>>> import numpy as np
>>> import numpy.linalg as la
>>> np.set_printoptions(precision=1, suppress=True, linewidth=160, sign=" ")
>>> X = np.loadtxt("a.csv", delimiter=",")
>>> X
array([[ 0.,  1.,  0.,  0.,  0.,  0.,  0.,  0.,  1.,  0.,  0.,  0.],
       [ 1.,  0.,  0.,  0.,  0.,  0.,  0.,  0.,  1.,  0.,  0.,  0.],
       [ 0.,  0.,  0.,  1.,  1.,  0.,  0.,  1.,  0.,  1.,  0.,  0.],
       [ 0.,  0.,  1.,  0.,  1.,  0.,  0.,  1.,  0.,  1.,  0.,  0.],
       [ 0.,  0.,  1.,  1.,  0.,  0.,  1.,  1.,  0.,  0.,  0.,  0.],
       [ 0.,  0.,  0.,  0.,  0.,  0.,  0.,  0.,  0.,  0.,  0.,  0.],
       [ 0.,  0.,  0.,  0.,  1.,  0.,  0.,  1.,  0.,  1.,  0.,  0.],
       [ 0.,  0.,  1.,  1.,  1.,  0.,  1.,  0.,  0.,  1.,  0.,  0.],
       [ 1.,  1.,  0.,  0.,  0.,  0.,  0.,  0.,  0.,  0.,  0.,  0.],
       [ 0.,  0.,  1.,  1.,  0.,  0.,  1.,  1.,  0.,  0.,  0.,  0.],
       [ 0.,  0.,  0.,  0.,  0.,  0.,  0.,  0.,  0.,  0.,  0.,  1.],
       [ 0.,  0.,  0.,  0.,  0.,  0.,  0.,  0.,  0.,  0.,  1.,  0.]])
>>> rk = la.matrix_rank(X)
>>> rk
np.int64(10)
>>> N = la.svd(X)[2][rk:].T
>>> [int(la.matrix_rank(X[:, :j + 1])) for j in range(12)]
[1, 2, 3, 4, 5, 5, 6, 7, 8, 8, 9, 10]
>>> [int(la.matrix_rank(X[:i])) for i in range(1, len(X) + 1)]
[1, 2, 3, 4, 5, 5, 6, 7, 8, 8, 9, 10]
>>> N.shape
(12, 2)
>>> la.matrix_rank(X.T @ X), la.matrix_rank(X @ X.T)
(np.int64(10), np.int64(10))
>>> evals, vecs = la.eigh(X)
>>> x0 = np.array([-5, 7, 6, 5, 0, 7, 9, -3, -2, -2, -3, 8])
>>> (np.sign(vecs[:, -1].round(6)) == np.sign(vecs[0, -1].round(6))).astype(int)
array([ 1,  1,  0,  0,  0,  1,  0,  0,  1,  0,  1,  1])
>>> np.round(vecs * np.maximum(evals, 0) @ vecs.T, 1) + 0
array([[ 0.7,  0.7,  0. ,  0. ,  0. ,  0. ,  0. ,  0. ,  0.7,  0. ,  0. ,  0. ],
       [ 0.7,  0.7,  0. ,  0. ,  0. ,  0. ,  0. ,  0. ,  0.7,  0. ,  0. ,  0. ],
       [ 0. ,  0. ,  0.8,  0.8,  0.7,  0. ,  0.4,  0.8,  0. ,  0.7,  0. ,  0. ],
       [ 0. ,  0. ,  0.8,  0.8,  0.7,  0. ,  0.4,  0.8,  0. ,  0.7,  0. ,  0. ],
       [ 0. ,  0. ,  0.7,  0.7,  0.7,  0. ,  0.5,  0.8,  0. ,  0.7,  0. ,  0. ],
       [ 0. ,  0. ,  0. ,  0. ,  0. ,  0. ,  0. ,  0. ,  0. ,  0. ,  0. ,  0. ],
       [ 0. ,  0. ,  0.4,  0.4,  0.5,  0. ,  0.6,  0.7,  0. ,  0.5,  0. ,  0. ],
       [ 0. ,  0. ,  0.8,  0.8,  0.8,  0. ,  0.7,  0.9,  0. ,  0.8,  0. ,  0. ],
       [ 0.7,  0.7,  0. ,  0. ,  0. ,  0. ,  0. ,  0. ,  0.7,  0. ,  0. ,  0. ],
       [ 0. ,  0. ,  0.7,  0.7,  0.7,  0. ,  0.5,  0.8,  0. ,  0.7,  0. ,  0. ],
       [ 0. ,  0. ,  0. ,  0. ,  0. ,  0. ,  0. ,  0. ,  0. ,  0. ,  0.5,  0.5],
       [ 0. ,  0. ,  0. ,  0. ,  0. ,  0. ,  0. ,  0. ,  0. ,  0. ,  0.5,  0.5]])
